% python3 -q
>>> import numpy as np
>>> from numpy import linalg as LA
>>> np.set_printoptions(suppress=True, linewidth=140)
>>> def rd(a):
...     return np.round(a, 2) + 0
... 
>>> mat = np.load("data.npy")
>>> mat
array([[ 0,  7,  0,  0,  4],
       [ 4,  0,  0,  6,  0],
       [-1,  0,  7,  9, -4],
       [ 0,  0,  0,  0,  0],
       [ 0,  0,  7,  0,  0],
       [ 0,  0,  0,  4, -3],
       [ 0,  0,  0,  0, -2],
       [ 0,  0,  0,  0,  0],
       [ 0,  0,  0,  0,  0],
       [ 0,  0,  4,  0,  0],
       [ 0,  7,  0,  0,  0]])
>>> # row 7 repeats row 3
>>> out = np.c_[mat[:, :4] @ np.array([[9, 2, 2, 2], [8, 5, 9, 3], [9, 9, 4, 8], [4, 0, 0, 6]]), np.array([-1, 1, 1, 0, 2, -2, 1, 2, -2, 2, 2])]
>>> out
array([[ 56,  35,  63,  21,  -1],
       [ 60,   8,   8,  44,   1],
       [ 90,  61,  26, 108,   1],
       [  0,   0,   0,   0,   0],
       [ 63,  63,  28,  56,   2],
       [ 16,   0,   0,  24,  -2],
       [  0,   0,   0,   0,   1],
       [  0,   0,   0,   0,   2],
       [  0,   0,   0,   0,  -2],
       [ 36,  36,  16,  32,   2],
       [ 56,  35,  63,  21,   2]])
>>> rd(LA.lstsq(mat, out[:, 0])[0])
array([9., 8., 9., 4., 0.])
>>> LA.matrix_rank(out)
np.int64(5)
>>> arr = np.loadtxt("case19.csv", delimiter=",")
>>> rd(arr)
array([[ 0.5 , -0.83,  0.17,  2.82, -0.33],
       [ 0.25, -2.27,  0.41,  1.9 ,  0.01],
       [ 0.22, -2.38,  0.43,  1.76,  0.05],
       [-0.53,  0.48, -0.11, -2.89,  0.39],
       [ 0.57,  0.52, -0.07,  2.85, -0.52],
       [ 0.14, -2.58,  0.46,  1.45,  0.13],
       [ 0.57,  0.62, -0.09,  2.83, -0.53],
       [-0.22, -2.89,  0.5 , -0.36,  0.45],
       [-0.05,  2.78, -0.49, -0.99, -0.23],
       [ 0.57,  0.93, -0.14,  2.73, -0.56],
       [ 0.57,  0.34, -0.04,  2.88, -0.5 ],
       [ 0.34,  2.71, -0.46,  1.03, -0.53],
       [ 0.28,  2.82, -0.49,  0.68, -0.5 ],
       [-0.1 , -2.92,  0.51,  0.27,  0.36],
       [ 0.07, -2.73,  0.48,  1.12,  0.2 ]])
>>> Uu, sv, Vh = LA.svd(arr)
>>> rd(sv)
array([8.76, 7.64, 0.  , 0.  , 0.  ])
>>> out = Uu[:, :2] @ np.diag(sv[:2]) @ Vh[:2]
>>> rd(LA.norm(arr - out, 2)), rd(sv[2])
(np.float64(0.0), np.float64(0.0))
>>> E = np.loadtxt("test12.csv", delimiter=",")
>>> E
array([[2., 4., 7., 8., 3.],
       [9., 9., 5., 5., 7.],
       [5., 8., 6., 4., 1.],
       [0., 6., 5., 2., 4.],
       [9., 2., 6., 8., 7.],
       [6., 3., 7., 5., 7.],
       [3., 9., 3., 6., 1.],
       [1., 9., 2., 6., 8.],
       [9., 8., 4., 5., 0.],
       [7., 1., 2., 7., 2.]])
>>> Q, evecs = LA.qr(E[:, :3])[0], LA.qr(E[:, 3:])[0]
>>> sv = LA.svd(Q.T @ evecs, compute_uv=False)
>>> rd(np.degrees(np.arccos(sv.clip(0, 1))))
array([22.03, 78.9 ])
